$ ipython --no-banner

In [1]: import numpy as np

In [2]: np.set_printoptions(precision=1, suppress=True, linewidth=140)

In [3]: W0 = np.load("sample1.npy")

In [4]: W0
Out[4]: 
array([[3, 0, 3],
       [3, 3, 0],
       [0, 3, 3]])

In [5]: (W0 @ W0)[0]
Out[5]: array([ 9,  9, 18])

In [6]: np.allclose(W0 @ W0.T, W0.T @ W0)
Out[6]: True

In [7]: np.einsum("ii->", W0)
Out[7]: np.int64(9)

In [8]: np.poly(W0)
Out[8]: array([  1.,  -9.,  27., -54.])

In [9]: np.round(np.linalg.det(W0[::-1]), 1)
Out[9]: np.float64(-54.0)

In [10]: np.linalg.eigvals(W0)
Out[10]: array([1.5+2.6j, 1.5-2.6j, 6. +0.j ])

In [11]: np.round(np.linalg.det(2 * W0), 1), np.round(np.linalg.det(W0), 1)
Out[11]: (np.float64(432.0), np.float64(54.0))

In [12]: np.round(np.linalg.eigvals(W0).sum().real, 1)
Out[12]: np.float64(9.0)

In [13]: Q, vecs = np.linalg.qr(W0[:, :2])[0], np.linalg.qr(W0[:, 2:])[0]

In [14]: sv = np.linalg.svd(Q.T @ vecs, compute_uv=False)

In [15]: (sv > 0.9).sum()
Out[15]: np.int64(0)

In [16]: np.degrees(np.arccos(sv.clip(0, 1)))
Out[16]: array([54.7])

In [17]: sv
Out[17]: array([0.6])

In [18]: J = np.array([[34, 35, -17], [35, 41, 2], [-17, 2, 85]])

In [19]: J
Out[19]: 
array([[ 34,  35, -17],
       [ 35,  41,   2],
       [-17,   2,  85]])

In [20]: np.einsum("ii->", J)
Out[20]: np.int64(160)

In [21]: np.kron(np.eye(2, dtype=int), J)
Out[21]: 
array([[ 34,  35, -17,   0,   0,   0],
       [ 35,  41,   2,   0,   0,   0],
       [-17,   2,  85,   0,   0,   0],
       [  0,   0,   0,  34,  35, -17],
       [  0,   0,   0,  35,  41,   2],
       [  0,   0,   0, -17,   2,  85]])

In [22]: np.round(np.linalg.eigvals(J).sum().real, 1)
Out[22]: np.float64(160.0)

In [23]: np.einsum("ij,ji->", J, J)
Out[23]: np.int64(13098)

In [24]: np.linalg.matrix_rank(J, rtol=0.1)
Out[24]: np.int64(2)

In [25]: [round(float(x), 1) for x in np.linalg.svd(J, compute_uv=False)[:3]]
Out[25]: [92.2, 67.8, 0.0]

In [26]: r0 = np.array([2, 0, 0])

In [27]: np.array([np.convolve(row, r0, "same") for row in J])
Out[27]: 
array([[ 70, -34,   0],
       [ 82,   4,   0],
       [  4, 170,   0]])

In [28]: np.convolve(J[1], r0)
Out[28]: array([70, 82,  4,  0,  0])

In [29]: np.cross(J[1, :3], J[2, :3])
Out[29]: array([ 3481, -3009,   767])

In [30]: np.polyval(r0, J[1])
Out[30]: array([2450, 3362,    8])

In [31]: X = np.loadtxt("test13.csv", delimiter=",")

In [32]: X
Out[32]: 
array([[-0.3, -0.6],
       [ 0.9,  0.1],
       [-0.3,  0.8]])

In [33]: np.linalg.norm(X, axis=0)
Out[33]: array([1., 1.])

In [34]: X @ X.T
Out[34]: 
array([[ 0.4, -0.3, -0.4],
       [-0.3,  0.9, -0.2],
       [-0.4, -0.2,  0.7]])

In [35]: theta = np.radians(135)

In [36]: r_ = np.eye(2)

In [37]: r_[1, 1] = r_[0, 0] = np.cos(theta)

In [38]: r_[1, 0], r_[0, 1] = -np.sin(theta), np.sin(theta)

In [39]: r_
Out[39]: 
array([[-0.7,  0.7],
       [-0.7, -0.7]])

In [40]: out = X @ r_.T

In [41]: np.allclose(X @ X.T, out @ out.T)
Out[41]: True

In [42]: np.abs(out - X).max(axis=0)
Out[42]: array([1.6, 1.2])

In [43]: out
Out[43]: 
array([[-0.2,  0.6],
       [-0.6, -0.7],
       [ 0.7, -0.4]])

In [44]: np.linalg.svd(X, compute_uv=False), np.linalg.svd(out, compute_uv=False)
Out[44]: (array([1., 1.]), array([1., 1.]))

In [45]: out = np.array([[1, 3, 3], [3, 1, 2]])

In [46]: np.round(np.einsum("ik,kj->ij", X, out), 1) + 0
Out[46]: 
array([[-2.1, -1.4, -2. ],
       [ 1.1,  2.9,  2.9],
       [ 2.1,  0. ,  0.8]])

In [47]: np.round(out.T @ X.T, 1) + 0
Out[47]: 
array([[-2.1,  1.1,  2.1],
       [-1.4,  2.9,  0. ],
       [-2. ,  2.9,  0.8]])

In [48]: np.einsum("ij,ij->i", X, X)
Out[48]: array([0.4, 0.9, 0.7])

In [49]: np.round(np.einsum("ik,kj->ji", X, out), 1) + 0
Out[49]: 
array([[-2.1,  1.1,  2.1],
       [-1.4,  2.9,  0. ],
       [-2. ,  2.9,  0.8]])

In [50]: np.round(X @ out, 1) + 0
Out[50]: 
array([[-2.1, -1.4, -2. ],
       [ 1.1,  2.9,  2.9],
       [ 2.1,  0. ,  0.8]])

In [51]: np.einsum("ij->j", X)
Out[51]: array([0.4, 0.2])

In [52]: P = X @ np.linalg.solve(X.T @ X, X.T)

In [53]: P @ X[:, 1]
Out[53]: array([-0.6,  0.1,  0.8])

In [54]: np.allclose(P @ P, P)
Out[54]: True

In [55]: np.round(np.trace(P), 1)
Out[55]: np.float64(2.0)

In [56]: X.reshape(-1, 2)
Out[56]: 
array([[-0.3, -0.6],
       [ 0.9,  0.1],
       [-0.3,  0.8]])

In [57]: X.reshape(2, -1)
Out[57]: 
array([[-0.3, -0.6,  0.9],
       [ 0.1, -0.3,  0.8]])

In [58]: t3 = X.reshape(3, 2, -1)

In [59]: t3.transpose(1, 0, 2)
Out[59]: 
array([[[-0.3],
        [ 0.9],
        [-0.3]],

       [[-0.6],
        [ 0.1],
        [ 0.8]]])

In [60]: t3.sum(axis=1)
Out[60]: 
array([[-0.9],
       [ 1. ],
       [ 0.5]])

In [61]: t3[:, 0]
Out[61]: 
array([[-0.3],
       [ 0.9],
       [-0.3]])

In [62]: np.swapaxes(t3, 1, 2)[1]
Out[62]: array([[0.9, 0.1]])

In [63]: t3.shape
Out[63]: (3, 2, 1)

In [64]: F = np.load("w.npy")

In [65]: F
Out[65]: 
array([[ 1.2,  0.8, -1.6],
       [ 2.2,  1.1,  0.6],
       [ 0.8, -0.3, -0.5],
       [ 1.8,  1. , -1.3]])

In [66]: rng = np.random.default_rng(4)

In [67]: out = F + rng.integers(-2, 3, (4, 2)) @ rng.integers(-2, 3, (2, 3))

In [68]: out
Out[68]: 
array([[-0.8,  3.8,  1.4],
       [ 2.2,  3.1, -1.4],
       [-1.2,  3.7,  1.5],
       [ 3.8,  1. , -7.3]])

In [69]: out - F
Out[69]: 
array([[-2.,  3.,  3.],
       [ 0.,  2., -2.],
       [-2.,  4.,  2.],
       [ 2.,  0., -6.]])

In [70]: np.round(np.linalg.svd(out - F, compute_uv=False), 1) + 0
Out[70]: array([8.4, 4.9, 0. ])

In [71]: np.abs(out - F).sum(axis=1)
Out[71]: array([8., 4., 8., 8.])

In [72]: vec = np.array([1, 2, 1])

In [73]: a = np.maximum(out @ vec, 0)

In [74]: out.T @ a
Out[74]: array([-0.4, 81.3, 13.2])

In [75]: np.maximum(out @ (3 * vec), 0)
Out[75]: array([24.6, 21. , 23.1,  0. ])

In [76]: a
Out[76]: array([8.2, 7. , 7.7, 0. ])

In [77]: out = np.c_[F[:, :2] @ np.array([[1, 3], [2, 2]]), np.array([0, 2, -1, 3])]

In [78]: out
Out[78]: 
array([[ 2.8,  5.2,  0. ],
       [ 4.4,  8.8,  2. ],
       [ 0.2,  1.8, -1. ],
       [ 3.8,  7.4,  3. ]])

In [79]: np.linalg.matrix_rank(np.c_[F, out])
Out[79]: np.int64(4)

In [80]: np.round(np.linalg.norm(out - F @ np.linalg.lstsq(F, out)[0], axis=0), 1) + 0
Out[80]: array([0. , 0. , 1.8])

In [81]: out = F / np.sqrt((F ** 2).mean(axis=1, keepdims=True))

In [82]: F - F.mean(axis=1, keepdims=True)
Out[82]: 
array([[ 1.1,  0.7, -1.7],
       [ 0.9, -0.2, -0.7],
       [ 0.8, -0.3, -0.5],
       [ 1.3,  0.5, -1.8]])

In [83]: E = np.array([[-3, -3, -3], [-3, -6, -6], [-3, -6, -9]])

In [84]: E
Out[84]: 
array([[-3, -3, -3],
       [-3, -6, -6],
       [-3, -6, -9]])

In [85]: # equal to its transpose

In [86]: out = E / np.linalg.norm(E, axis=1, keepdims=True)

In [87]: G = out @ out.T

In [88]: np.linalg.norm(out, axis=1)
Out[88]: array([1., 1., 1.])

In [89]: (np.abs(G) > 0.9).astype(int)
Out[89]: 
array([[1, 1, 1],
       [1, 1, 1],
       [1, 1, 1]])

In [90]: np.round(np.degrees(np.arccos(np.clip(G[1, 0], -1, 1))), 1)
Out[90]: np.float64(15.8)

In [91]: G[1]
Out[91]: array([1., 1., 1.])

In [92]: round(np.linalg.det(2 * E), 1), round(np.linalg.det(E), 1)
Out[92]: (np.float64(-216.0), np.float64(-27.0))

In [93]: np.kron(np.eye(2, dtype=int), E)
Out[93]: 
array([[-3, -3, -3,  0,  0,  0],
       [-3, -6, -6,  0,  0,  0],
       [-3, -6, -9,  0,  0,  0],
       [ 0,  0,  0, -3, -3, -3],
       [ 0,  0,  0, -3, -6, -6],
       [ 0,  0,  0, -3, -6, -9]])

In [94]: mat = np.array([[-0.4, -0.5], [0.0, -0.2]])

In [95]: G = mat.T @ mat

In [96]: G
Out[96]: 
array([[0.2, 0.2],
       [0.2, 0.3]])

In [97]: np.linalg.matrix_rank(G)
Out[97]: np.int64(2)

In [98]: np.round(np.linalg.svd(mat, compute_uv=False) ** 2, 1) + 0
Out[98]: array([0.4, 0. ])

In [99]: lab = rng.permutation(2)

In [100]: lab
Out[100]: array([1, 0])

In [101]: out = mat[lab][:, lab]

In [102]: round(float(np.trace(out)), 1)
Out[102]: -0.6

In [103]: np.sort(np.abs(np.linalg.eigvals(out)))
Out[103]: array([0.2, 0.4])

In [104]: round(float(np.linalg.det(out)), 1), round(float(np.linalg.det(mat[lab])), 1)
Out[104]: (0.1, -0.1)

In [105]: arr = np.load("data.npy")

In [106]: arr
Out[106]: 
array([[2, 2, 2],
       [2, 4, 4],
       [2, 4, 6]])

In [107]: out = arr / np.linalg.norm(arr, axis=1, keepdims=True)

In [108]: G = out @ out.T

In [109]: (G - 2 * np.eye(3)).round(6).argmax(axis=1)
Out[109]: array([1, 2, 1])

In [110]: np.argwhere(np.triu(np.abs(G) > 0.95, 1))
Out[110]: 
array([[0, 1],
       [1, 2]])

In [111]: G
Out[111]: 
array([[1. , 1. , 0.9],
       [1. , 1. , 1. ],
       [0.9, 1. , 1. ]])

In [112]: G[2]
Out[112]: array([0.9, 1. , 1. ])

In [113]: round(np.degrees(np.arccos(np.clip(G[2, 0], -1, 1))), 1)
Out[113]: np.float64(22.2)
